% python3 -q
>>> import numpy as np
>>> from numpy import linalg as LA
>>> np.set_printoptions(precision=2, suppress=True, linewidth=100)
>>> W0 = np.loadtxt("out10.csv", delimiter=",")
>>> print(W0)
[[  7.  -3.   0.   3.]
 [  0. -12.   1.  -3.]
 [  0.  -1.   6.   2.]
 [  0.   1.   1.  10.]]
>>> r0 = np.array([2, 1])
>>> print(np.polyval(r0, W0[1]))
[  1. -23.   3.  -5.]
>>> print(np.correlate(W0[1], W0[2], "full"))
[  0. -24. -70.  12. -19.   3.   0.]
>>> print(np.convolve(W0[1], r0))
[  0. -24. -10.  -5.  -3.]
>>> print(LA.matrix_power(W0, 3))
[[  343.  -303.    78.   693.]
 [    0. -1663.    94.  -358.]
 [    0.   -98.   265.   400.]
 [    0.   118.   198.  1033.]]
>>> print(np.allclose(W0, W0.T))
False
>>> print((W0 + W0.T) / 2)
[[  7.   -1.5   0.    1.5]
 [ -1.5 -12.    0.   -1. ]
 [  0.    0.    6.    1.5]
 [  1.5  -1.    1.5  10. ]]
>>> print(round(LA.det(W0), 2))
-4641.0
>>> print(np.trace(W0))
11.0
>>> print(np.allclose(W0 @ W0.T, W0.T @ W0))
False
>>> print(round(np.abs(LA.eigvals(W0)).max(), 2))
11.79
>>> Uu, sig, VT = LA.svd(W0, full_matrices=False)
>>> print(np.round(Uu.T @ W0 @ VT.T, 2) + 0)
[[13.33  0.    0.    0.  ]
 [ 0.   10.92  0.    0.  ]
 [ 0.    0.    6.62  0.  ]
 [ 0.    0.    0.    4.82]]
>>> print(np.abs(VT[0]))
[0.06 0.86 0.04 0.51]
>>> print(np.round(Uu.T @ Uu, 2) + 0)
[[1. 0. 0. 0.]
 [0. 1. 0. 0.]
 [0. 0. 1. 0.]
 [0. 0. 0. 1.]]
>>> print((sig > 1e-8).sum())
4
>>> print(sig / sig[0])
[1.   0.82 0.5  0.36]
>>> print(np.cumsum(sig ** 2) / np.sum(sig ** 2))
[0.49 0.82 0.94 1.  ]
>>> rng = np.random.default_rng(29)
>>> lab = rng.permutation(4)
>>> A2 = W0[:, lab] * rng.choice([-1, 1], 4)
>>> print(A2)
[[  3.  -0.   7.  -3.]
 [ -3.  -1.   0. -12.]
 [  2.  -6.   0.  -1.]
 [ 10.  -1.   0.   1.]]
>>> Uu, _, VT = LA.svd(W0.T @ A2)
>>> print(np.round(LA.lstsq(W0, A2)[0], 2) + 0)
[[ 0.  0.  1.  0.]
 [ 0.  0.  0.  1.]
 [ 0. -1.  0.  0.]
 [ 1.  0.  0.  0.]]
>>> mat = np.load("dump.npy")
>>> print(mat)
[[ -6  -8   3 -10   1   3 -14   2]
 [-10 -12  -1 -14  -3  -1 -18  -2]
 [ -7  -9   2 -11   0   2 -15   1]
 [  5   3  14   1  12  14  -3  13]
 [  4   2  13   0  11  13  -4  12]
 [ -2  -4   7  -6   5   7 -10   6]
 [  5   3  14   1  12  14  -3  13]]
>>> print(LA.matrix_rank(mat, rtol=0.1))
2
>>> print(np.argsort(-LA.norm(mat, axis=0).round(6), kind="stable")[:3])
[6 2 5]
>>> Uu, sig, VT = LA.svd(mat, full_matrices=False)
>>> print(np.abs(VT[0]))
[0.08 0.02 0.51 0.11 0.41 0.51 0.3  0.46]
>>> print((sig > 1e-8).sum())
2
>>> print(np.round(VT @ VT.T, 2) + 0)
[[1. 0. 0. 0. 0. 0. 0.]
 [0. 1. 0. 0. 0. 0. 0.]
 [0. 0. 1. 0. 0. 0. 0.]
 [0. 0. 0. 1. 0. 0. 0.]
 [0. 0. 0. 0. 1. 0. 0.]
 [0. 0. 0. 0. 0. 1. 0.]
 [0. 0. 0. 0. 0. 0. 1.]]
>>> print(round(float(np.sqrt((sig ** 2).sum())), 2), round(float(LA.norm(mat)), 2))
64.3 64.3
>>> print(np.allclose(Uu * sig @ VT, mat))
True
>>> print(np.allclose(mat[:-1].T @ LA.lstsq(mat[:-1].T, mat[-1])[0], mat[-1]))
True
>>> print(np.round(mat @ LA.pinv(mat) @ mat, 2) + 0)
[[ -6.  -8.   3. -10.   1.   3. -14.   2.]
 [-10. -12.  -1. -14.  -3.  -1. -18.  -2.]
 [ -7.  -9.   2. -11.   0.   2. -15.   1.]
 [  5.   3.  14.   1.  12.  14.  -3.  13.]
 [  4.   2.  13.   0.  11.  13.  -4.  12.]
 [ -2.  -4.   7.  -6.   5.   7. -10.   6.]
 [  5.   3.  14.   1.  12.  14.  -3.  13.]]
>>> print(LA.lstsq(mat[:-1].T, mat[-1])[2])
2
>>> print(np.abs(np.diag(LA.qr(mat)[1])) > 1e-9)
[ True  True False False False False False]
>>> print(np.round(np.trace(LA.pinv(mat) @ mat), 2))
2.0
>>> X = np.array([[1, 1, 0, 0, 1],
...     [1, 1, 0, 1, 1],
...     [1, 2, 0, 0, 1],
...     [0, 0, 2, 0, 1],
...     [0, 2, 0, 0, 1],
...     [0, 2, 2, 2, 0],
...     [1, 1, 1, 0, 1],
...     [2, 1, 2, 0, 0]]) * (rng.random((8, 5)) < 0.3)
>>> print(X)
[[1 1 0 0 1]
 [1 0 0 0 0]
 [0 2 0 0 1]
 [0 0 0 0 1]
 [0 0 0 0 1]
 [0 0 0 0 0]
 [0 0 1 0 1]
 [0 1 0 0 0]]
>>> rk = LA.matrix_rank(X)
>>> print(rk)
4
>>> N = LA.svd(X)[2][rk:].T
>>> print(N[:, 0] / N[np.abs(N[:, 0]).round(6).argmax(), 0])
[-0. -0. -0.  1. -0.]
>>> print(np.allclose(X @ N, 0))
True
>>> print(X @ N)
[[0.]
 [0.]
 [0.]
 [0.]
 [0.]
 [0.]
 [0.]
 [0.]]
>>> Uu, sig, VT = LA.svd(X, full_matrices=False)
>>> print(sig / sig[0])
[1.   0.56 0.44 0.26 0.  ]
>>> print(round(np.sqrt((sig ** 2).sum()), 2), round(float(LA.norm(X)), 2))
3.74 3.74
>>> print(sig)
[2.98 1.67 1.32 0.78 0.  ]
>>> M = np.array([[-4, -1, -1, 8, -2, 5],
...     [9, 2, 7, 9, -9, 9],
...     [9, 5, 1, 7, -2, 0],
...     [4, 6, 6, 6, -2, 9],
...     [1, 9, 8, -8, -8, 7],
...     [-2, -8, 5, 0, -5, -8]])
>>> print(M)
[[-4 -1 -1  8 -2  5]
 [ 9  2  7  9 -9  9]
 [ 9  5  1  7 -2  0]
 [ 4  6  6  6 -2  9]
 [ 1  9  8 -8 -8  7]
 [-2 -8  5  0 -5 -8]]
>>> A2 = LA.invert(M)
Traceback (most recent call last):
  File "<python-input-58>", line 1, in <module>
    A2 = LA.invert(M)
         ^^^^^^^^^
AttributeError: module 'numpy.linalg' has no attribute 'invert'
>>> A2 = LA.inv(M)
>>> print(np.round(LA.inv(A2), 2) + 0)
[[-4. -1. -1.  8. -2.  5.]
 [ 9.  2.  7.  9. -9.  9.]
 [ 9.  5.  1.  7. -2.  0.]
 [ 4.  6.  6.  6. -2.  9.]
 [ 1.  9.  8. -8. -8.  7.]
 [-2. -8.  5.  0. -5. -8.]]
>>> print((np.abs(A2) > 1e-9).astype(int))
[[1 1 1 1 1 1]
 [1 1 1 1 1 1]
 [1 1 1 1 1 1]
 [1 1 1 1 1 1]
 [1 1 1 1 1 1]
 [1 1 1 1 1 1]]
>>> print(np.round(M @ A2, 2) + 0)
[[1. 0. 0. 0. 0. 0.]
 [0. 1. 0. 0. 0. 0.]
 [0. 0. 1. 0. 0. 0.]
 [0. 0. 0. 1. 0. 0.]
 [0. 0. 0. 0. 1. 0.]
 [0. 0. 0. 0. 0. 1.]]
>>> print(round(LA.slogdet(M)[0], 2))
-1.0
